$ python -q
>>> import numpy as np
>>> np.set_printoptions(precision=1, suppress=True, linewidth=200, legacy="1.25")
>>> rnd = lambda a: np.round(a, 1) + 0
>>> arr = np.array([[2, 0, 0, 0, 3],
...     [1, 6, -1, -2, -1],
...     [-2, -3, 6, 2, 2],
...     [0, -3, 0, 3, -1],
...     [-2, 2, 0, -2, 1]])
>>> arr
array([[ 2,  0,  0,  0,  3],
       [ 1,  6, -1, -2, -1],
       [-2, -3,  6,  2,  2],
       [ 0, -3,  0,  3, -1],
       [-2,  2,  0, -2,  1]])
>>> B = arr / np.linalg.norm(arr, axis=1, keepdims=True)
>>> cov = B @ B.T
>>> (cov - 2 * np.eye(5)).round(6).argmax(axis=1)
array([2, 4, 3, 2, 1])
>>> np.argwhere(np.triu(np.abs(cov) > 0.95, 1))
array([], shape=(0, 2), dtype=int64)
>>> f = np.array([2, 1, 5, 4, -3])
>>> B = arr + np.outer(f, np.eye(5)[3])
>>> np.linalg.matrix_rank(B - arr)
1
>>> rnd(np.linalg.det(B) / np.linalg.det(arr)), rnd(1 + np.linalg.solve(arr, f)[3])
(3.7, 3.7)
>>> X = np.load("arr.npy")
>>> X
array([[20.7,  9.7, 20.6, 18.8],
       [20.6,  9.4, 20. , 18.8],
       [20.2, 11.1, 21.9, 19.2],
       [22.1,  8.4, 19.9, 20.9],
       [21. ,  8.9, 19.4, 18.9],
       [19.4,  9.6, 21.3, 19.4],
       [19.6, 10.9, 21.7, 20.1],
       [18.5, 10.2, 20.3, 19.9],
       [20.4, 10.1, 21.1, 20.7],
       [20.3, 10.7, 20.8, 22.5],
       [21.9, 10.5, 19.2, 20.4],
       [19.4, 10.7, 20. , 19.7]])
>>> Xs = (X - X.mean(axis=0)) / X.std(axis=0)
>>> np.argwhere(np.abs(Xs) > 2)
array([[3, 1],
       [9, 3]])
>>> c = np.linalg.lstsq(np.delete(Xs, 3, axis=1), Xs[:, 3])[0]
>>> rnd(c)
array([0.3, 0.3, 0. ])
>>> feats = np.load("dump.npy")
>>> feats
array([[ 1,  3,  4],
       [-3, -1,  0],
       [-1,  1,  2],
       [ 0,  2,  3],
       [ 0,  2,  3]])
>>> Uu, sv, Vt = np.linalg.svd(feats)
>>> np.argmax(sv[:-1] / (sv[1:] + 1e-6)) + 1
2
>>> rnd(sv)
array([7.5, 3.4, 0. ])
>>> B = Uu[:, :2] @ np.diag(sv[:2]) @ Vt[:2]
>>> rnd(np.abs(feats - B).max())
0.0
>>> np.linalg.matrix_rank(B)
2
>>> cov = feats.T @ feats
>>> rnd(np.linalg.svd(feats, compute_uv=False) ** 2)
array([56.6, 11.4,  0. ])
>>> np.trace(cov), (feats ** 2).sum()
(68, 68)
>>> rnd(np.trace(np.linalg.pinv(feats) @ feats))
2.0
>>> rnd(feats @ np.linalg.pinv(feats) @ feats)
array([[ 1.,  3.,  4.],
       [-3., -1.,  0.],
       [-1.,  1.,  2.],
       [ 0.,  2.,  3.],
       [ 0.,  2.,  3.]])
>>> np.unique(feats.round(6), axis=0).shape
(4, 3)
>>> np.abs(np.diag(np.linalg.qr(feats)[1])) > 1e-9
array([ True,  True, False])
>>> def softmax(z):
...     e = np.exp(z - z.max(axis=-1, keepdims=True))
...     return e / e.sum(axis=-1, keepdims=True)
... 
>>> rnd(softmax(feats[0] + -1))
array([0. , 0.3, 0.7])
>>> rnd(softmax(10 * feats[0]))
array([0., 0., 1.])
>>> rnd(softmax(feats[0]))
array([0. , 0.3, 0.7])
>>> att = feats @ feats.T / np.sqrt(3)
>>> rnd(softmax(att + np.triu(np.full(att.shape, -np.inf), 1)))
array([[1. , 0. , 0. , 0. , 0. ],
       [0. , 1. , 0. , 0. , 0. ],
       [0.9, 0. , 0.1, 0. , 0. ],
       [0.9, 0. , 0. , 0.1, 0. ],
       [0.9, 0. , 0. , 0.1, 0.1]])
>>> softmax(att).round(6).argmax(axis=1)
array([0, 1, 0, 0, 0])
>>> r = np.linalg.matrix_rank(feats)
>>> r
2
>>> ns = np.linalg.svd(feats)[2][r:].T
>>> np.allclose(feats @ ns, 0)
True
>>> np.linalg.matrix_rank(feats.T @ feats), np.linalg.matrix_rank(feats @ feats.T)
(2, 2)
>>> rnd(ns @ ns.T)
array([[ 0.1, -0.2,  0.1],
       [-0.2,  0.6, -0.4],
       [ 0.1, -0.4,  0.3]])
>>> ns.shape
(3, 1)
>>> [int(np.linalg.matrix_rank(np.delete(feats, i, axis=0))) for i in range(5)]
[2, 2, 2, 2, 2]
>>> m1 = np.load("x.npy")
>>> m1
array([[1. , 0.5, 0.2, 0.1, 0.1],
       [0.5, 1. , 0.5, 0.2, 0.1],
       [0.2, 0.5, 1. , 0.5, 0.2],
       [0.1, 0.2, 0.5, 1. , 0.5],
       [0.1, 0.1, 0.2, 0.5, 1. ]])
>>> ev, V = np.linalg.eigh(m1)
>>> x = np.array([0, -2, 2, -1, 1])
>>> x @ m1 @ x
4.2
>>> rnd(np.linalg.eigvalsh(m1[1:, 1:]))
array([0.3, 0.6, 1.1, 2. ])
>>> (np.sign(V[:, -1].round(6)) == np.sign(V[0, -1].round(6))).astype(int)
array([1, 1, 1, 1, 1])
>>> rnd(np.abs(m1).sum(axis=1).max()), rnd(np.abs(ev).max())
(2.4, 2.2)
>>> rnd(V * np.sqrt(ev) @ V.T)
array([[1. , 0.3, 0.1, 0. , 0. ],
       [0.3, 0.9, 0.2, 0.1, 0. ],
       [0.1, 0.2, 0.9, 0.2, 0.1],
       [0. , 0.1, 0.2, 0.9, 0.3],
       [0. , 0. , 0.1, 0.3, 1. ]])
>>> rnd(np.linalg.norm(m1[0], 1)), rnd(np.linalg.norm(m1[0], np.inf))
(1.9, 1.0)
>>> rnd(np.linalg.norm(m1, axis=1))
array([1.1, 1.2, 1.3, 1.2, 1.1])
>>> rnd(np.linalg.norm(m1) ** 2 / np.linalg.norm(m1, 2) ** 2)
1.5
>>> rnd(np.linalg.norm(m1, "nuc"))
5.0
>>> ev, V = np.linalg.eigh(m1)
>>> np.unique(ev.round(6) + 0, return_counts=True)[1]
array([1, 1, 1, 1, 1])
>>> rnd(V @ np.diag(ev) @ V.T)
array([[1. , 0.5, 0.2, 0.1, 0.1],
       [0.5, 1. , 0.5, 0.2, 0.1],
       [0.2, 0.5, 1. , 0.5, 0.2],
       [0.1, 0.2, 0.5, 1. , 0.5],
       [0.1, 0.1, 0.2, 0.5, 1. ]])
>>> ev.sum(), np.trace(m1)
(5.0, 5.0)
>>> (ev > 1e-8).sum(), (ev < -1e-8).sum()
(5, 0)
>>> data = np.load("out17.npy")
>>> data
array([[-3, -2, -1],
       [ 0,  1,  2],
       [ 3,  4,  5],
       [ 6,  7,  8],
       [ 9, 10, 11]])
>>> r = np.linalg.matrix_rank(data)
>>> r
2
>>> ns = np.linalg.svd(data)[2][r:].T
>>> [int(np.linalg.matrix_rank(data[:i])) for i in range(1, len(data) + 1)]
[1, 2, 2, 2, 2]
>>> np.allclose(data @ ns, 0)
True
>>> rnd(ns @ ns.T)
array([[ 0.2, -0.3,  0.2],
       [-0.3,  0.7, -0.3],
       [ 0.2, -0.3,  0.2]])
>>> [int(np.linalg.matrix_rank(np.delete(data, i, axis=0))) for i in range(5)]
[2, 2, 2, 2, 2]
